% ipython --no-banner

In [1]: import numpy as np

In [2]: np.set_printoptions(precision=2, suppress=True, linewidth=140)

In [3]: mat = np.array([[-0.4, 1.0, 1.1], [-0.8, -1.3, -1.0]])

In [4]: print(mat)
[[-0.4  1.   1.1]
 [-0.8 -1.3 -1. ]]

In [5]: Y = np.array([[-5, -8, 2], [4, 5, 2], [1, -5, 6]])

In [6]: print(np.linalg.matrix_rank(mat @ Y))
2

In [7]: print(Y.T @ mat.T)
[[  7.1  -2.2]
 [  2.7   4.9]
 [  7.8 -10.2]]

In [8]: print(np.einsum("ik,kj->ji", mat, Y))
[[  7.1  -2.2]
 [  2.7   4.9]
 [  7.8 -10.2]]

In [9]: print(np.einsum("ik,kj->ij", mat, Y))
[[  7.1   2.7   7.8]
 [ -2.2   4.9 -10.2]]

In [10]: print(np.linalg.matrix_rank(np.vstack([mat, Y.T])))
3

In [11]: print(np.einsum("ij,ij->i", mat, mat))
[2.37 3.33]

In [12]: print(mat @ Y)
[[  7.1   2.7   7.8]
 [ -2.2   4.9 -10.2]]

In [13]: print(np.vstack([mat, Y.T]).shape)
(5, 3)

In [14]: w1 = np.array([[1, 3, 3], [1, 0, 0], [0, 1, 5]])

In [15]: c = np.array([2, 4, 2])

In [16]: act = np.maximum(mat @ w1 + c, 0)

In [17]: print(np.linalg.matrix_rank(act))
2

In [18]: print(act)
[[2.6 3.9 6.3]
 [0.  0.6 0. ]]

In [19]: basis = np.array([[0, 3, 5], [4, -1, 5], [-3, 3, 2]])

In [20]: print((act @ basis).round(6).argmax(axis=1))
[2 2]

In [21]: print(act.mean(axis=0))
[1.3  2.25 3.15]

In [22]: print(np.linalg.svd(act, compute_uv=False))
[7.86 0.52]

In [23]: print(np.count_nonzero(act))
4

In [24]: print(act.sum(axis=1))
[12.8  0.6]

In [25]: print(np.diff(act, axis=0))
[[-2.6 -3.3 -6.3]]
